$ python3 -q
>>> import numpy as np
>>> import numpy.linalg as la
>>> np.set_printoptions(suppress=True, linewidth=140)
>>> F = np.array([[2.0, 1.0, 0.0, 0.0, 0.0, 0.0, 0.0, 0.0],
...     [0.0, 2.0, 1.0, 0.0, 0.0, 0.0, 0.0, 0.0],
...     [0.0, 0.0, 2.0, 1.0, 0.0, 0.0, 0.0, 0.0],
...     [0.0, 0.0, 0.0, 2.0, 1.0, 0.0, 0.0, 0.0],
...     [0.0, 0.0, 0.0, 0.0, 2.0, 1.0, 0.0, 0.0],
...     [0.0, 0.0, 0.0, 0.0, 0.0, 2.0, 1.0, 0.0],
...     [0.0, 0.0, 0.0, 0.0, 0.0, 0.0, 2.0, 1.0],
...     [0.0, 0.0, 0.0, 0.0, 0.0, 0.0, 0.0, 2.0]])
>>> x0 = np.array([-1, 1, -2, -5, 4, 0, 3, -4])
>>> F @ (2 * x0)
array([ -2.,   0., -18., -12.,  16.,   6.,   4., -16.])
>>> np.einsum("ij,j->i", F, x0)
array([-1.,  0., -9., -6.,  8.,  3.,  2., -8.])
>>> F @ np.ones(8)
array([3., 3., 3., 3., 3., 3., 3., 2.])
>>> (F @ x0).argmax()
np.int64(4)
>>> (F * x0).sum(axis=1)
array([-1.,  0., -9., -6.,  8.,  3.,  2., -8.])
>>> F @ x0
array([-1.,  0., -9., -6.,  8.,  3.,  2., -8.])
>>> mat = np.loadtxt("sample16.csv", delimiter=",")
>>> mat
array([[10., -6.,  2.],
       [-6.,  0., -1.],
       [ 2., -1.,  6.]])
>>> Y = mat[0, 0] * mat[1:] - np.outer(mat[1:, 0], mat[0])
>>> Y
array([[  0., -36.,   2.],
       [  0.,   2.,  56.]])
>>> la.matrix_rank(Y), la.matrix_rank(mat)
(np.int64(2), np.int64(3))
>>> O, evecs = la.qr(mat[:, :2])[0], la.qr(mat[:, 2:])[0]
>>> sv = la.svd(O.T @ evecs, compute_uv=False)
>>> (sv > 0.9).sum()
np.int64(0)
>>> round(float(la.norm(O @ O.T - evecs @ evecs.T, 2)), 3)
1.0
>>> sv.round(3)
array([0.505])
>>> f = np.array([-1, 2, 3])
>>> Y = mat + np.outer(f, np.eye(3)[2])
>>> Y
array([[10., -6.,  1.],
       [-6.,  0.,  1.],
       [ 2., -1.,  9.]])
>>> X = np.load("w.npy")
>>> X
array([[ 2. , -0.6,  0.3, -0.3,  0.1, -1.1,  0.3,  0.4,  1. ],
       [ 0.1, -1.5, -1.1, -1.3,  0.6, -0.6, -0.7,  0.2,  0. ],
       [ 0.9,  1.9, -1.1,  0.9, -1. , -1.9,  0. , -0.8, -0.1],
       [-0.8,  0.7, -1. ,  0.3, -0.1,  1.1, -1. , -0.2, -0.6],
       [-1. , -0.5,  0.6,  0.4,  1.9, -1.1,  1.1, -1.3, -0.5],
       [-1.9, -1. , -0.6, -1.5,  0.6,  0.1, -0.8, -0.7, -0.8],
       [-0.6,  1.2,  1.7,  0. , -1. ,  1.3, -1.6,  0.4, -0.4],
       [ 0.3, -0.3, -2. , -0.1, -0.1, -1.5,  1.1,  0.6,  0.7],
       [-0.1, -0.4,  0.1, -0.4, -1. , -0.9,  0. , -0.4, -1. ]])
>>> np.allclose(X, X.T)
False
>>> X.inv()
Traceback (most recent call last):
  File "<python-input-27>", line 1, in <module>
    X.inv()
    ^^^^^
AttributeError: 'numpy.ndarray' object has no attribute 'inv'
>>> E = np.loadtxt("layer14.csv", delimiter=",")
>>> E
array([[ 0.96 , -0.953, -0.726,  0.912, -0.647],
       [-0.974, -0.405,  0.235,  0.397,  0.892],
       [ 1.   , -0.999, -0.981,  0.912, -1.   ],
       [ 0.939, -0.989, -0.68 ,  0.995,  0.731],
       [ 0.706,  0.996,  0.508, -0.827, -0.653],
       [-0.478, -0.43 ,  0.1  , -0.08 ,  0.43 ],
       [ 1.   , -0.999, -0.789,  0.804, -0.793],
       [ 0.658, -0.99 , -0.354,  0.818,  0.706],
       [ 0.944, -1.   , -0.782,  0.962,  0.629],
       [ 0.949, -0.856, -0.254,  0.551,  0.08 ],
       [-0.354,  0.778,  0.544, -0.454,  0.716],
       [ 0.611,  0.988,  0.721, -0.731,  0.551],
       [ 0.869, -0.854,  0.226, -0.282,  0.635]])
>>> rng = np.random.default_rng(7806)
>>> Y = E + rng.integers(-2, 3, (13, 4)) @ rng.integers(-2, 3, (4, 5))
>>> Y.round(3)
array([[-0.04 , -2.953, -4.726,  5.912, -3.647],
       [ 0.026, -4.405, -4.765,  4.397,  0.892],
       [-1.   , -2.999, -3.981,  7.912, -6.   ],
       [-2.061, -0.989, -3.68 ,  6.995, -5.269],
       [ 4.706,  2.996, -0.492, -6.827,  5.347],
       [-3.478,  3.57 ,  4.1  , -0.08 , -3.57 ],
       [ 7.   , -6.999, -5.789,  2.804,  5.207],
       [ 0.658,  1.01 , -3.354,  2.818, -1.294],
       [-2.056, -3.   , -0.782,  4.962, -3.371],
       [-2.051,  4.144,  5.746, -3.449, -1.92 ],
       [-0.354, -1.222,  0.544, -2.454,  2.716],
       [-1.389, -1.012, -0.279,  1.269, -1.449],
       [-3.131,  2.146,  5.226,  0.718, -4.365]])
>>> np.abs(Y - E).sum(axis=1)
array([15., 14., 19., 18., 19., 15., 25.,  9., 13., 20.,  6.,  9., 18.])
>>> np.round(Y - E, 3)
array([[-1., -2., -4.,  5., -3.],
       [ 1., -4., -5.,  4.,  0.],
       [-2., -2., -3.,  7., -5.],
       [-3.,  0., -3.,  6., -6.],
       [ 4.,  2., -1., -6.,  6.],
       [-3.,  4.,  4.,  0., -4.],
       [ 6., -6., -5.,  2.,  6.],
       [ 0.,  2., -3.,  2., -2.],
       [-3., -2.,  0.,  4., -4.],
       [-3.,  5.,  6., -4., -2.],
       [ 0., -2.,  0., -2.,  2.],
       [-2., -2., -1.,  2., -2.],
       [-4.,  3.,  5.,  1., -5.]])
>>> Y = F / np.sqrt((F ** 2).mean(axis=1, keepdims=True))
>>> la.matrix_rank(Y) == la.matrix_rank(F)
np.True_
>>> D = la.norm(E[:, None] - E[None], axis=-1)
>>> la.matrix_rank(D ** 2)
np.int64(7)
>>> np.round(la.norm(E, axis=1), 3)
array([1.899, 1.456, 2.189, 1.961, 1.691, 0.784, 1.974, 1.645, 1.955, 1.417, 1.321, 1.645, 1.421])
>>> (D + 1e9 * np.eye(13)).round(6).argmin(axis=1)
array([ 6,  5,  6,  8, 11,  1,  0,  3,  3,  7, 11, 10,  9])
>>> np.round(E.mean(axis=0), 3)
array([ 0.525, -0.439, -0.172,  0.306,  0.175])
>>> np.round(E.sum(axis=1), 3)
array([-0.454,  0.145, -1.068,  0.996,  0.73 , -0.458, -0.777,  0.838,  0.753,  0.47 ,  1.23 ,  2.14 ,  0.594])
>>> E.shape
(13, 5)
>>> E[13]
Traceback (most recent call last):
  File "<python-input-44>", line 1, in <module>
    E[13]
    ~^^^^
IndexError: index 13 is out of bounds for axis 0 with size 13
>>> np.count_nonzero(E)
np.int64(65)
>>> G = np.cov(E, rowvar=False)
>>> G.shape
(5, 5)
>>> np.median(E, axis=0)
array([ 0.869, -0.856, -0.254,  0.551,  0.551])
>>> np.argwhere(np.triu(np.abs(np.corrcoef(E.T)) > 0.8, 1))
array([[1, 2],
       [1, 3],
       [2, 3]])
>>> sv = 10 * 0.9 ** np.arange(8)
>>> M = rng.normal(size=(19, 8)) * rng.permutation(sv)
>>> M.round(3)
array([[  3.129,  -1.272,   6.046, -12.357,  -5.398,  -0.689,   6.816,  -7.836],
       [-11.528,   0.647,   5.983,  -6.186,  -1.442,  -2.782,   4.378,  -1.352],
       [ 13.071,   0.141,   0.635,  -2.782,  -5.716,   3.783,   9.4  ,   7.144],
       [ -1.803,   4.082,  10.39 ,  -3.122,  13.802,  -3.979,  -3.583, -13.906],
       [ -7.655,   0.293,   8.493,  -2.059,  -9.21 ,   4.434,  -0.11 ,  -8.215],
       [  3.543,  -1.665, -12.652,   3.981, -17.448,  -1.609,  11.672,  12.557],
       [ 10.571,   5.114,  -8.613,   4.905,   2.602,   8.246,   3.84 ,  -0.617],
       [  7.811,  -6.15 ,   9.38 ,   1.297,  -4.217,   3.029,   2.562,  12.229],
       [ 18.746,  -4.312,   5.169,   1.97 ,   6.401,  -1.785,   3.259,  11.708],
       [-13.826,  -6.724,  -2.231,   3.21 ,   2.765,  -3.809,  -0.724,  -1.177],
       [-15.78 ,   1.855,   2.675,   8.325,  -4.223,  -6.159, -16.794,  -9.718],
       [-24.154,   1.867,  -6.123,   4.462,   4.447,   3.477,   3.075, -11.895],
       [-10.91 ,  -4.904, -14.722,   2.959,   1.363,   3.571,   1.237,   0.035],
       [  2.98 ,   4.837, -15.55 ,   8.941,  -1.662,  -2.829,  -2.135,  -1.078],
       [  1.473,  -3.855,   1.544,  10.515,  -7.125,   3.622,  -2.637,  11.635],
       [ -5.651,   1.504,  -8.66 ,  -4.524,   6.584,  -2.55 ,  -3.027,  -7.754],
       [ 25.829,   5.191,  11.878,  -2.958,   3.87 ,  -6.293,   5.5  ,  -9.876],
       [ -6.697,   8.545,   3.647,   3.803,  -6.963,  -3.789,  10.946,   4.635],
       [  9.438,   6.594,  -1.225,  -2.836,  -8.723,  -8.841,  -2.378,  14.512]])
>>> proj = M @ la.solve(M.T @ M, M.T)
>>> np.allclose(proj @ proj, proj)
True
>>> np.round(la.eigvalsh(proj), 3) + 0
array([0., 0., 0., 0., 0., 0., 0., 0., 0., 0., 0., 1., 1., 1., 1., 1., 1., 1., 1.])
>>> Y = M + rng.integers(-2, 3, (19, 7)) @ rng.integers(-2, 3, (7, 8))
>>> Y.round(3)
array([[ -1.871,  -2.272,   6.046,  -3.357,  -6.398,  -6.689,   6.816,  -9.836],
       [-14.528,  -0.353,  -0.017, -12.186,  -6.442,  -6.782,   5.378,   5.648],
       [ 10.071,   1.141,   4.635,   6.218, -10.716,   2.783,   4.4  ,   3.144],
       [ -5.803,  -3.918,  -1.61 ,  -3.122,  13.802,   3.021,  -8.583,  -0.906],
       [ -4.655,   3.293,  14.493,   6.941, -18.21 ,  -3.566,  -4.11 , -17.215],
       [ -6.457,  -6.665, -13.652,   4.981, -19.448,   8.391,   6.672,  11.557],
       [  5.571,   5.114,  -9.613,  -1.095,  -6.398,   6.246,  -1.16 ,   2.383],
       [  3.811,  -3.15 ,  19.38 ,   7.297,  -9.217,   4.029,  -3.438,   2.229],
       [ 16.746,  -4.312,   8.169,   9.97 ,   7.401,  -6.785,   5.259,   4.708],
       [-11.826,  -3.724,   2.769,   7.21 ,   8.765,   0.191,   5.276,  -7.177],
       [-25.78 ,  -1.145,   3.675,  12.325, -12.223,  -4.159, -22.794, -13.718],
       [-24.154,   2.867,  -6.123,  -5.538,   5.447,   5.477,   2.075,  -7.895],
       [ -6.91 ,  -7.904, -21.722,  -2.041,   1.363,   5.571,   2.237,   6.035],
       [-12.02 ,   4.837, -16.55 ,  11.941,  -6.662,   3.171,  -6.135,   5.922],
       [  1.473,   1.145,   3.544,  11.515, -12.125, -10.378,  -2.637,  13.635],
       [ -3.651,   1.504, -10.66 ,  -6.524,  14.584,  -2.55 ,   4.973,  -6.754],
       [ 24.829,   4.191,  13.878,   9.042,  -3.13 , -10.293,   0.5  , -15.876],
       [ -1.697,  11.545,   5.647,   1.803, -11.963,  -4.789,  10.946,   2.635],
       [ 15.438,   1.594,  -6.225,  -1.836, -14.723,  -4.841,  -9.378,  15.512]])
>>> la.matrix_rank(Y - M, tol=1e-8)
np.int64(7)
>>> np.round(la.svd(Y - M, compute_uv=False), 3) + 0
array([41.436, 34.233, 24.38 , 18.426, 17.938,  7.707,  5.747,  0.   ])
>>> G = np.cov(M, rowvar=False)
>>> np.round(np.median(M, axis=0), 3)
array([ 1.473,  0.647,  1.544,  1.97 , -1.662, -1.785,  2.562, -1.078])
>>> G.shape
(8, 8)
>>> np.argwhere(np.triu(np.abs(np.corrcoef(M.T)) > 0.8, 1))
array([], shape=(0, 2), dtype=int64)
>>> round(np.corrcoef(M[:, 1], M[:, 4])[0, 1], 3)
np.float64(0.045)
>>> Y = np.c_[M[:, :1] @ np.array([[-1]]), np.array([4, 0, 0, 4, 8, 6, 2, 0, 6, 9, 7, 7, 3, 7, 1, 0, 3, 3, 0])]
>>> Y.round(3)
array([[ -3.129,   4.   ],
       [ 11.528,   0.   ],
       [-13.071,   0.   ],
       [  1.803,   4.   ],
       [  7.655,   8.   ],
       [ -3.543,   6.   ],
       [-10.571,   2.   ],
       [ -7.811,   0.   ],
       [-18.746,   6.   ],
       [ 13.826,   9.   ],
       [ 15.78 ,   7.   ],
       [ 24.154,   7.   ],
       [ 10.91 ,   3.   ],
       [ -2.98 ,   7.   ],
       [ -1.473,   1.   ],
       [  5.651,   0.   ],
       [-25.829,   3.   ],
       [  6.697,   3.   ],
       [ -9.438,   0.   ]])
>>> np.round(la.norm(Y - M @ la.lstsq(M, Y)[0], axis=0), 3) + 0
array([ 0.   , 13.755])
>>> np.round(la.norm(la.qr(M)[0].T @ Y, axis=0) ** 2 / ((Y ** 2).sum(axis=0) + 1e-12), 3)
array([1.   , 0.558])
>>> la.matrix_rank(np.c_[M, Y])
np.int64(9)
>>> T = np.stack([M, -2 * M, M[::-1]])
>>> T.shape
(3, 19, 8)
>>> np.round(la.norm(T, axis=(1, 2)), 3)
array([ 94.732, 189.463,  94.732])
>>> K = np.load("test19.npy")
>>> K.round(3)
array([[ 15.271,   1.088,   2.469,  10.088,   3.675,   0.03 ],
       [ 11.791,  -0.901,   2.646,   8.099,   3.395,  -2.509],
       [ 11.188,  -1.699,   1.664,   7.301,   4.505,  -1.904],
       [  4.062,  -7.007,  -0.613,   1.993,   6.99 ,  -4.506],
       [ 10.422,  -1.036,   0.846,   7.964,   4.344,   1.93 ],
       [  3.69 ,  -9.024,  -5.186,  -0.024,  12.028,   0.558],
       [  3.075,  -4.932,   2.934,   4.068,   2.129,  -6.301],
       [ 10.302,  -4.197,  -4.716,   4.803,  11.14 ,   6.175],
       [ 15.033,  -0.357,   1.14 ,   8.643,   5.706,  -0.433],
       [  8.138,  -2.467,   2.645,   6.533,   2.875,  -3.553],
       [ 16.345,  -2.746,  -6.011,   6.254,  13.89 ,   7.919],
       [ 10.614,  -2.522,   0.769,   6.478,   5.575,  -1.561],
       [ 10.104,  -1.975,   0.825,   7.025,   4.9  ,  -0.013],
       [  6.17 ,  -6.06 ,   0.349,   2.94 ,   6.472,  -5.815],
       [ 10.597,  -2.442,  -0.385,   6.558,   6.453,   1.052],
       [  2.927,  -3.241,   3.136,   5.759,   0.667,  -2.621],
       [  3.689,  -4.163,   2.871,   4.837,   1.901,  -4.798],
       [  3.147,  -2.039,   8.252,   6.961,  -4.294, -10.635],
       [ 13.081,  -3.944,  -1.393,   5.056,   9.5  ,  -2.194],
       [  7.942,  -3.702,   0.209,   5.298,   5.677,  -1.236],
       [ 10.629,  -1.473,   4.296,   7.527,   1.933,  -6.466],
       [ 10.438,  -2.186,  -0.901,   6.814,   6.618,   2.853],
       [  4.841,  -1.936,   5.065,   7.064,  -0.991,  -4.96 ],
       [  2.125,  -8.   ,  -1.675,   1.   ,   7.699,  -3.225],
       [  7.719,  -3.317,   0.61 ,   5.683,   4.967,  -1.001],
       [ 12.229,  -1.634,   1.228,   7.366,   5.288,  -1.596],
       [  2.401,  -7.306,  -1.488,   1.694,   7.167,  -2.177],
       [ 15.087,  -0.072,   3.148,   8.928,   3.88 ,  -3.999],
       [  7.74 ,  -5.776,  -1.439,   3.224,   8.442,  -2.545],
       [  9.661,  -0.914,   4.743,   8.086,   0.721,  -5.376],
       [  4.782,  -4.241,   1.172,   4.759,   3.844,  -2.226],
       [ 14.047,   0.377,   2.571,   9.377,   3.552,  -0.974],
       [ 11.265,  -1.165,   3.61 ,   7.835,   2.559,  -4.767],
       [  6.567,  -3.507,   5.825,   5.493,   0.315, -11.519]])
>>> D = la.norm(K[:, None] - K[None], axis=-1)
>>> la.matrix_rank(D ** 2)
np.int64(5)
>>> D[21].round(6).argsort(kind="stable")[:4]
array([21, 14,  4, 12])
>>> (D + 1e9 * np.eye(34)).round(6).argmin(axis=1)
array([31,  2, 25, 23, 12, 23, 16, 10, 31, 32,  7, 12, 11,  3, 21, 16,  6, 33, 11, 24, 32, 14, 15, 26, 19,  2, 23, 31, 13, 20, 24,  0, 20,
       17])
>>> np.flatnonzero(D[21] < D.mean() / 2)
array([ 4, 11, 12, 14, 21])
>>> D.shape
(34, 34)
>>> D.mean(axis=1).argmax()
np.int64(10)
